% python3 -q
>>> import numpy as np
>>> np.set_printoptions(suppress=True, linewidth=100)
>>> rnd = lambda a: np.round(a, 2) + 0
>>> F = np.load("run17.npy")
>>> print(F)
[[-1.5   1.6  -1.1 ]
 [-1.49  1.56 -1.17]
 [-0.2  -0.7   0.6 ]
 [ 0.4  -2.5   0.  ]
 [-0.2  -1.6  -2.3 ]]
>>> x0 = np.array([-3, -1, 2])
>>> print((F @ x0).argmax())
2
>>> print(rnd(F @ x0))
[ 0.7   0.57  2.5   1.3  -2.4 ]
>>> print(np.linalg.norm(F @ x0) <= np.linalg.norm(F, 2) * np.linalg.norm(x0) + 1e-9)
True
>>> print(rnd(F * x0))
[[ 4.5  -1.6  -2.2 ]
 [ 4.47 -1.56 -2.34]
 [ 0.6   0.7   1.2 ]
 [-1.2   2.5   0.  ]
 [ 0.6   1.6  -4.6 ]]
>>> print(F @ np.eye(3)[2])
[-1.1  -1.17  0.6   0.   -2.3 ]
>>> print(rnd((F * x0).sum(axis=1)))
[ 0.7   0.57  2.5   1.3  -2.4 ]
>>> q, _ = np.linalg.qr(np.array([[-0.5], [-1.5]]))
>>> E = q @ q.T
>>> print(rnd(E))
[[0.1 0.3]
 [0.3 0.9]]
>>> # rank 1
>>> rank = np.linalg.matrix_rank(E)
>>> print(rank)
1
>>> N = np.linalg.svd(E)[2][rank:].T
>>> print([int(np.linalg.matrix_rank(E[:, :j + 1])) for j in range(2)])
[1, 1]
>>> print(N.shape)
(2, 1)
>>> w, V = np.linalg.eigh(E)
>>> x0 = np.array([-6, 1])
>>> print(rnd(V * np.abs(w) @ V.T))
[[0.1 0.3]
 [0.3 0.9]]
>>> print(rnd(x0 @ E @ x0 / (x0 @ x0)), rnd(w[0]), w[-1])
0.02 0.0 1.0
>>> print(np.abs(E).sum(axis=1).max(), np.abs(w).max())
1.2 1.0
>>> m1 = np.load("arr.npy")
>>> print(m1)
[[0 0 0 0]
 [0 3 0 2]
 [0 0 2 0]
 [0 1 0 2]]
>>> print(rnd(np.linalg.det(2 * m1)), rnd(np.linalg.det(m1)))
0.0 0.0
>>> print(np.einsum("ij,ji->", m1, m1))
21
>>> print(rnd(np.linalg.det(m1.T)))
0.0
>>> print(rnd(np.linalg.det(m1[::-1])))
0.0
>>> print((m1 != 0).astype(int))
[[0 0 0 0]
 [0 1 0 1]
 [0 0 1 0]
 [0 1 0 1]]
>>> print(rnd(np.sort(np.linalg.eigvals(m1).real)))
[0. 1. 2. 4.]
>>> def softmax(z):
...     e = np.exp(z - z.max(axis=-1, keepdims=True))
...     return e / e.sum(axis=-1, keepdims=True)
... 
>>> print(rnd(softmax(10 * m1[2])))
[0. 0. 1. 0.]
>>> print(rnd(softmax(m1[2] + 4)))
[0.1  0.1  0.71 0.1 ]
>>> att = m1 @ m1.T / np.sqrt(4)
>>> print(rnd(softmax(att)[2] @ m1))
[0.   0.39 1.42 0.39]
>>> print(softmax(att).round(6).argmax(axis=1))
[0 1 2 1]
>>> print(np.argsort(-np.linalg.norm(m1, axis=0).round(6), kind="stable")[:3])
[1 3 2]
>>> print(np.linalg.matrix_rank(m1, rtol=0.1))
3
>>> print([round(float(x), 2) for x in np.linalg.svd(m1, compute_uv=False)[:3]])
[4.13, 2.0, 0.97]
>>> x0 = np.array([4, 4, 0])
>>> y = F @ x0
>>> print(rnd(np.linalg.pinv(F) @ F))
[[1. 0. 0.]
 [0. 1. 0.]
 [0. 0. 1.]]
>>> print(rnd(np.linalg.lstsq(F, y)[0]))
[4. 4. 0.]
>>> rng = np.random.default_rng(2112)
>>> y = y + 0.3 * rng.normal(size=5)
>>> print(rnd(y))
[ 0.53  0.68 -3.85 -8.49 -7.37]
>>> coef, *_ = np.linalg.lstsq(F, y)
>>> print([round(float(np.linalg.norm(np.linalg.solve(F.T @ F + lam * np.eye(3), F.T @ y))), 2) for lam in (0, 1, 10, 100)])
[5.7, 3.68, 1.76, 0.35]
>>> print(rnd(F.T @ (y - F @ coef)))
[0. 0. 0.]
>>> print(rnd(np.linalg.norm(y - F @ coef)))
0.32
>>> M = np.load("w.npy")
>>> print(M)
[[ 1.95 -2.02 -2.  ]
 [ 1.93 -1.95 -1.95]
 [ 2.1  -2.02 -1.97]
 [ 2.07 -2.12 -1.92]
 [ 1.88 -1.99 -1.94]
 [ 1.97 -2.03 -1.91]
 [ 2.04 -1.95 -1.99]
 [ 2.02 -2.07 -1.93]
 [ 3.13  0.13  0.05]
 [ 3.14 -0.02 -0.05]
 [ 2.91 -0.12 -0.01]
 [ 2.95 -0.09  0.09]
 [ 2.95 -0.01  0.08]
 [ 3.14  0.06  0.2 ]
 [ 3.21 -0.13 -0.04]
 [ 3.14  0.05  0.17]]
>>> x0 = np.array([2, 3, 1])
>>> y = M @ x0
>>> print(rnd(np.linalg.solve(M.T @ M, M.T @ y)))
[2. 3. 1.]
>>> print(rnd(np.linalg.lstsq(M, y)[0]))
[2. 3. 1.]
>>> y = y + 0.05 * rng.normal(size=16)
>>> print(rnd(y))
[-4.08 -4.04 -3.9  -4.19 -4.19 -4.1  -3.79 -4.12  6.73  6.23  5.36  5.72  5.97  6.59  6.05  6.52]
>>> coef, *_ = np.linalg.lstsq(M, y)
>>> print(coef.round())
[2. 3. 1.]
>>> print(rnd(coef))
[2.   3.21 0.8 ]
>>> print(rnd(np.linalg.norm(y - M @ coef)))
0.2
